$ python -q
>>> import numpy as np
>>> from numpy import linalg as LA
>>> np.set_printoptions(suppress=True, linewidth=100)
>>> X = np.loadtxt("data.csv", delimiter=",")
>>> X.round(1)
array([[0.2, 0.6, 0.1],
       [0.2, 0.2, 0.6],
       [0.5, 0.2, 0.3]])
>>> A2 = LA.inv(X)
>>> np.round(LA.inv(A2), 1)
array([[0.3, 0.6, 0.1],
       [0.2, 0.2, 0.6],
       [0.5, 0.2, 0.3]])
>>> np.round(LA.det(X) * A2, 1) + 0
array([[ 0. , -0.2,  0.3],
       [ 0.2,  0. , -0.1],
       [-0.1,  0.3, -0.1]])
>>> np.allclose(A2, X.T)
False
>>> np.round(X @ A2, 1) + 0
array([[1., 0., 0.],
       [0., 1., 0.],
       [0., 0., 1.]])
>>> A2.round(1)
array([[-0.2, -1.7,  2.8],
       [ 1.8,  0.2, -1. ],
       [-0.7,  2.4, -0.7]])
>>> round(float(LA.det(X) * LA.det(A2)), 1)
1.0
>>> round(float(LA.det(A2.T)), 1)
8.8
>>> np.round(np.kron(np.eye(2, dtype=int), A2), 1)
array([[-0.2, -1.7,  2.8, -0. , -0. ,  0. ],
       [ 1.8,  0.2, -1. ,  0. ,  0. , -0. ],
       [-0.7,  2.4, -0.7, -0. ,  0. , -0. ],
       [-0. , -0. ,  0. , -0.2, -1.7,  2.8],
       [ 0. ,  0. , -0. ,  1.8,  0.2, -1. ],
       [-0. ,  0. , -0. , -0.7,  2.4, -0.7]])
>>> round(LA.eigvals(A2).sum().real, 1)
np.float64(-0.7)
>>> M = np.loadtxt("block8.csv", delimiter=",")
>>> M
array([[ 1.1, -3. ,  2. ],
       [ 0.9, -2.9,  2. ],
       [ 1. , -3.1,  2. ],
       [ 1. , -3.2,  2.1],
       [ 1. , -3.1,  2.1],
       [ 1. , -3. ,  2. ],
       [ 0.9, -3.1,  2.1],
       [ 1. , -3.1,  2.1],
       [ 0.9, -3. ,  2. ],
       [ 2.9,  0.9,  0. ],
       [ 3. ,  1. ,  0.1],
       [ 3. ,  0.9, -0.1],
       [ 3. ,  0.8,  0. ],
       [ 3.1,  1. ,  0.1],
       [ 3.1,  1. ,  0. ],
       [ 3.1,  0.9, -0.1],
       [ 2.9,  1. , -0.2],
       [ 2.9,  0.8, -0.1]])
>>> vec = np.array([-4, -1, -5])
>>> target = M @ vec
>>> np.round(LA.solve(M.T @ M, M.T @ target), 1)
array([-4., -1., -5.])
>>> np.round(LA.lstsq(M, target)[0], 1)
array([-4., -1., -5.])
>>> np.round(LA.pinv(M) @ M, 1) + 0
array([[1., 0., 0.],
       [0., 1., 0.],
       [0., 0., 1.]])
>>> rng = np.random.default_rng(20366)
>>> target = target + 0.3 * rng.normal(size=18)
>>> target.round(1)
array([-11.4, -10.4, -10.8, -11.4, -11.3, -11.2, -11.2, -11.6, -10.7, -12.5, -13.1, -12.2, -13. ,
       -13.9, -13.6, -13.1, -11.1, -12. ])
>>> b, *_ = LA.lstsq(M, target)
>>> b.round(1)
array([-4.1, -0.7, -4.5])
>>> left, s, VT = LA.svd(M)
>>> s.round(1)
array([11.4,  9.4,  0.3])
>>> np.argmax(s[:-1] / (s[1:] + 1e-6)) + 1
np.int64(2)
>>> A2 = left[:, :2] @ np.diag(s[:2]) @ VT[:2]
>>> round(np.abs(M - A2).max(), 1)
np.float64(0.1)
>>> LA.matrix_rank(M, rtol=0.05)
np.int64(2)
>>> LA.matrix_rank(A2)
np.int64(2)
>>> round(LA.norm(M - A2) / LA.norm(M), 1)
np.float64(0.0)
>>> A2.round(1) + 0
array([[ 1.1, -3. ,  2. ],
       [ 0.9, -2.9,  2. ],
       [ 1. , -3.1,  2.1],
       [ 1. , -3.2,  2.1],
       [ 1. , -3.1,  2.1],
       [ 1. , -3. ,  2. ],
       [ 0.9, -3.1,  2.1],
       [ 1. , -3.1,  2.1],
       [ 0.9, -3. ,  2. ],
       [ 2.9,  0.9,  0. ],
       [ 3. ,  0.9,  0. ],
       [ 3. ,  0.9,  0. ],
       [ 3. ,  0.8,  0. ],
       [ 3.1,  0.9,  0. ],
       [ 3.1,  1. ,  0. ],
       [ 3.1,  0.9,  0. ],
       [ 2.9,  1. , -0.1],
       [ 2.9,  0.9,  0. ]])
>>> left, s, VT = LA.svd(A2)
>>> vecs = VT[:(s > 1e-8).sum()]
>>> vec = A2[2] + 4 * A2[7] + rng.integers(2) * np.eye(3)[2]
>>> vec.round(1)
array([  5. , -15.5,  10.4])
>>> LA.matrix_rank(np.vstack([A2, vec]))
np.int64(2)
>>> round(LA.norm(vec - vecs.T @ vecs @ vec), 1)
np.float64(0.0)
>>> np.round(np.diag(vecs.T @ vecs), 1)
array([1. , 0.7, 0.3])
>>> np.round(vecs.T @ vecs, 1)
array([[ 1. ,  0.1,  0.1],
       [ 0.1,  0.7, -0.4],
       [ 0.1, -0.4,  0.3]])
>>> arr = np.array([[40.2, 39.5, 0.2],
...     [39.4, 40.8, 0.7],
...     [39.5, 37.8, 0.3],
...     [39.9, 40.0, 0.4],
...     [40.2, 39.8, -1.3],
...     [38.2, 39.0, -0.5],
...     [39.4, 40.8, 0.0],
...     [42.4, 39.8, 0.0],
...     [40.5, 40.0, -0.8],
...     [40.4, 41.7, 1.3],
...     [38.6, 42.5, 0.0],
...     [39.2, 42.9, -0.4]])
>>> arr
array([[40.2, 39.5,  0.2],
       [39.4, 40.8,  0.7],
       [39.5, 37.8,  0.3],
       [39.9, 40. ,  0.4],
       [40.2, 39.8, -1.3],
       [38.2, 39. , -0.5],
       [39.4, 40.8,  0. ],
       [42.4, 39.8,  0. ],
       [40.5, 40. , -0.8],
       [40.4, 41.7,  1.3],
       [38.6, 42.5,  0. ],
       [39.2, 42.9, -0.4]])
>>> basis = arr[[9, 7]].astype(float)
>>> for _ in range(6):
...     lab = LA.norm(arr[:, None] - basis, axis=-1).argmin(axis=1)
...     basis = np.array([arr[lab == j].mean(axis=0) for j in range(2)])
... 
>>> lab
array([1, 0, 1, 1, 1, 1, 0, 1, 1, 0, 0, 0])
>>> np.abs(basis[1] - basis[0]).argmax()
np.int64(1)
>>> np.round(basis[1] - basis[0], 1)
array([ 0.7, -2.3, -0.6])
>>> np.bincount(lab)
array([5, 7])
>>> basis.round(1)
array([[39.4, 41.7,  0.3],
       [40.1, 39.4, -0.2]])
>>> LA.matrix_rank(basis)
np.int64(2)
>>> np.unravel_index(np.abs(basis).argmax(), basis.shape)
(np.int64(0), np.int64(1))
>>> LA.rank(basis)
Traceback (most recent call last):
  File "<python-input-55>", line 1, in <module>
    LA.rank(basis)
    ^^^^^^^
AttributeError: module 'numpy.linalg' has no attribute 'rank'
>>> basis.shape
(2, 3)
>>> np.round(np.diff(basis, axis=0), 1)
array([[ 0.7, -2.3, -0.6]])
>>> np.round(basis.sum(axis=0), 1)
array([79.5, 81.2,  0.1])
>>> np.round(LA.svd(basis, compute_uv=False), 1)
array([80.3,  1.6])
>>> np.count_nonzero(basis)
np.int64(6)
>>> round(np.abs(basis).max(), 1)
np.float64(41.7)
>>> np.round(basis.mean(axis=0), 1) + 0
array([39.8, 40.6,  0. ])
>>> np.round(basis.sum(axis=1), 1)
array([81.5, 79.3])
>>> T = np.stack([arr, 5 * arr, arr[::-1]])
>>> LA.matrix_rank(T)
array([3, 3, 3])
>>> np.round(LA.norm(T, axis=(1, 2)), 1)
array([196.6, 982.9, 196.6])
>>> np.round(np.einsum("bij,cij->bc", T, T), 1)
array([[ 38643.3, 193216.4,  38596.1],
       [193216.4, 966082. , 192980.3],
       [ 38596.1, 192980.3,  38643.3]])
>>> (T @ arr.T).shape
(3, 12, 12)
>>> data = np.array([[-0.7, 0.9, 0.0],
...     [0.1, 0.6, 0.1],
...     [0.7, -1.0, -1.7],
...     [-0.3, 0.6, 0.6],
...     [1.2, -1.1, -0.3],
...     [-0.2, 0.5, -1.0],
...     [-0.8, 0.4, -0.1],
...     [-0.4, 0.3, 0.5],
...     [-1.2, 1.1, -0.8],
...     [-0.3, 0.6, 0.6],
...     [-1.0, 1.2, 0.8],
...     [-0.4, 0.3, -1.2],
...     [1.5, -1.4, -0.6],
...     [-0.3, 0.0, 2.1],
...     [0.1, 0.2, 0.8]])
>>> basis = data[[12, 0]].astype(float)
>>> for _ in range(4):
...     lab = LA.norm(data[:, None] - basis, axis=-1).argmin(axis=1)
...     basis = np.array([data[lab == j].mean(axis=0) for j in range(2)])
... 
>>> lab
array([1, 1, 0, 1, 0, 1, 1, 1, 1, 1, 1, 1, 0, 1, 1])
>>> basis.round(1)
array([[ 1.1, -1.2, -0.9],
       [-0.4,  0.6,  0.2]])
>>> np.round(basis[1] - basis[0], 1)
array([-1.6,  1.7,  1.1])
>>> vec = np.array([2, 2, 0])
>>> target = data @ vec
>>> np.round(LA.lstsq(data, target)[0], 1) + 0
array([2., 2., 0.])
>>> target.round(1)
array([ 0.4,  1.4, -0.6,  0.6,  0.2,  0.6, -0.8, -0.2, -0.2,  0.6,  0.4, -0.2,  0.2, -0.6,  0.6])
>>> np.round(LA.pinv(data) @ data, 1) + 0
array([[1., 0., 0.],
       [0., 1., 0.],
       [0., 0., 1.]])
>>> target = target + 0.1 * rng.normal(size=15)
>>> target.round(1)
array([ 0.6,  1.5, -0.6,  0.5,  0.1,  0.6, -0.8, -0.2, -0.2,  0.6,  0.4, -0.3,  0.2, -0.7,  0.9])
>>> b, *_ = LA.lstsq(data, target)
>>> round(LA.norm(target - data @ b), 1)
np.float64(0.4)
>>> [round(float(LA.norm(LA.solve(data.T @ data + lam * np.eye(3), data.T @ target))), 2) for lam in (0, 1, 10, 100)]
[3.08, 1.21, 0.2, 0.03]
>>> np.round(data.T @ (target - data @ b), 1) + 0
array([0., 0., 0.])
>>> lab = data[:, 2] > np.median(data[:, 2])
>>> u = data[lab].mean(axis=0) - data[~lab].mean(axis=0)
>>> np.round((((data - data.mean(axis=0)) @ u > 0) == lab).mean(), 1)
np.float64(0.9)
>>> u.round(1)
array([-0.3,  0.5,  1.5])
>>> m1 = np.load("m.npy")
>>> m1
array([[ 0.3, -0.1,  1.2, -1.3],
       [-1.1, -1.6, -1.4, -0.2],
       [ 0.5, -0.2,  0.9, -1. ]])
>>> np.abs(m1).max()
np.float64(1.6)
>>> np.round(np.diff(m1, axis=0), 1)
array([[-1.4, -1.5, -2.6,  1.1],
       [ 1.6,  1.4,  2.3, -0.8]])
>>> np.count_nonzero(m1)
np.int64(12)
>>> m1.shape
(3, 4)
>>> A2 = m1 / LA.norm(m1, axis=1, keepdims=True)
>>> cov = A2 @ A2.T
>>> np.round(LA.norm(A2, axis=1), 1)
array([1., 1., 1.])
>>> (np.abs(cov) > 0.9).astype(int)
array([[1, 0, 1],
       [0, 1, 0],
       [1, 0, 1]])
>>> np.argwhere(np.triu(np.abs(cov) > 0.95, 1))
array([[0, 2]])
>>> cov.round(1)
array([[ 1. , -0.4,  1. ],
       [-0.4,  1. , -0.4],
       [ 1. , -0.4,  1. ]])
>>> np.round(np.degrees(np.arccos(np.clip(cov[0, 1], -1, 1))), 1)
np.float64(111.6)
>>> (cov - 2 * np.eye(3)).round(6).argmax(axis=1)
array([2, 0, 0])
>>> u, g = m1[0], m1[1]
>>> round(float(u @ g), 1)
-1.6
>>> p = (u @ g) / (u @ u) * u
>>> np.round(np.outer(u, g), 1) + 0
array([[-0.3, -0.5, -0.4, -0.1],
       [ 0.1,  0.2,  0.1,  0. ],
       [-1.3, -1.9, -1.7, -0.2],
       [ 1.4,  2.1,  1.8,  0.3]])
>>> left, s, VT = LA.svd(m1, full_matrices=False)
>>> left.shape, s.shape, VT.shape
((3, 3), (3,), (3, 4))
>>> np.round(left.T @ m1 @ VT.T, 1) + 0
array([[2.8, 0. , 0. ],
       [0. , 1.9, 0. ],
       [0. , 0. , 0.2]])
>>> np.round(np.abs(VT[0]), 1)
array([0.4, 0.4, 0.7, 0.3])
>>> s.round(1)
array([2.8, 1.9, 0.2])
>>> np.round(left.T @ left, 1) + 0
array([[1., 0., 0.],
       [0., 1., 0.],
       [0., 0., 1.]])
>>> np.round(np.cumsum(s ** 2) / np.sum(s ** 2), 1)
array([0.7, 1. , 1. ])
>>> np.round(s / s[0], 1)
array([1. , 0.7, 0.1])
